$ python3 -q
>>> import numpy as np
>>> np.set_printoptions(precision=1, suppress=True, linewidth=140)
>>> W0 = np.load("case14.npy")
>>> print(W0)
[[-5.1  0.3  0.1]
 [ 0.4  1.5 -2.6]
 [ 2.6 -0.3 -0.3]
 [ 2.   0.2 -0.4]
 [ 2.5  1.6 -2.5]
 [-3.5 -0.9  1.8]
 [ 2.7  1.4 -3.1]
 [-4.7 -1.6  2.9]
 [ 3.  -0.1  0.3]
 [ 0.1 -0.2  0.1]
 [-4.  -0.6  0.9]
 [-1.4  1.5 -2. ]
 [ 3.3  3.1 -5.2]
 [-2.2 -0.3  0.6]
 [ 4.9 -0.3  0.6]
 [ 1.2 -2.6  4.9]
 [-3.4 -1.   1.6]
 [-2.8 -3.2  6. ]
 [ 0.1  0.3  0. ]
 [-0.6 -1.2  2.3]
 [-0.2 -0.3  0.4]
 [ 0.   0.1  0.6]
 [-3.7 -1.3  1.7]
 [-0.8  2.8 -4.3]
 [-1.7 -4.1  7.6]
 [ 3.5  2.7 -4. ]]
>>> cen = W0 - W0.mean(axis=0)
>>> V = np.linalg.svd(cen)[2][:2]
>>> A2 = cen - cen @ V.T @ V
>>> print(np.round(np.cov(cen @ V.T, rowvar=False), 1) + 0)
[[15.   0. ]
 [ 0.   5.1]]
>>> print(np.linalg.norm(A2, axis=1).round(6).argmax())
2
>>> print((cen @ V.T).std(axis=0))
[3.8 2.2]
>>> data = np.load("dump.npy")
>>> print(data)
[[ 0  5  0  0]
 [ 4 -3  0  0]
 [ 0  0  0  5]
 [ 0  0  4 -3]]
>>> # splits into 2 blocks
>>> print(np.linalg.svd(data, compute_uv=False))
[6.3 6.3 3.2 3.2]
>>> print(data.mean(axis=0))
[1.  0.5 1.  0.5]
>>> print(np.linalg.matrix_rank(data))
4
>>> print(np.diff(data, axis=0))
[[ 4 -8  0  0]
 [-4  3  0  5]
 [ 0  0  4 -8]]
>>> print(data - data[0])
[[ 0  0  0  0]
 [ 4 -8  0  0]
 [ 0 -5  0  5]
 [ 0 -5  4 -3]]
>>> print(np.count_nonzero(data))
6
>>> print(np.unravel_index(np.abs(data).argmax(), data.shape))
(np.int64(0), np.int64(1))
>>> print(round(np.linalg.eigvals(data).sum().real, 1))
-6.0
>>> print(np.poly(data))
[   1.    6.  -31. -120.  400.]
>>> print(round(float(np.linalg.det(data.T)), 1))
400.0
>>> print(np.einsum("ij,ji->", data, data))
98
>>> print(round(np.linalg.det(2 * data), 1), round(np.linalg.det(data), 1))
6400.0 400.0
>>> print(np.kron(np.eye(2, dtype=int), data))
[[ 0  5  0  0  0  0  0  0]
 [ 4 -3  0  0  0  0  0  0]
 [ 0  0  0  5  0  0  0  0]
 [ 0  0  4 -3  0  0  0  0]
 [ 0  0  0  0  0  5  0  0]
 [ 0  0  0  0  4 -3  0  0]
 [ 0  0  0  0  0  0  0  5]
 [ 0  0  0  0  0  0  4 -3]]
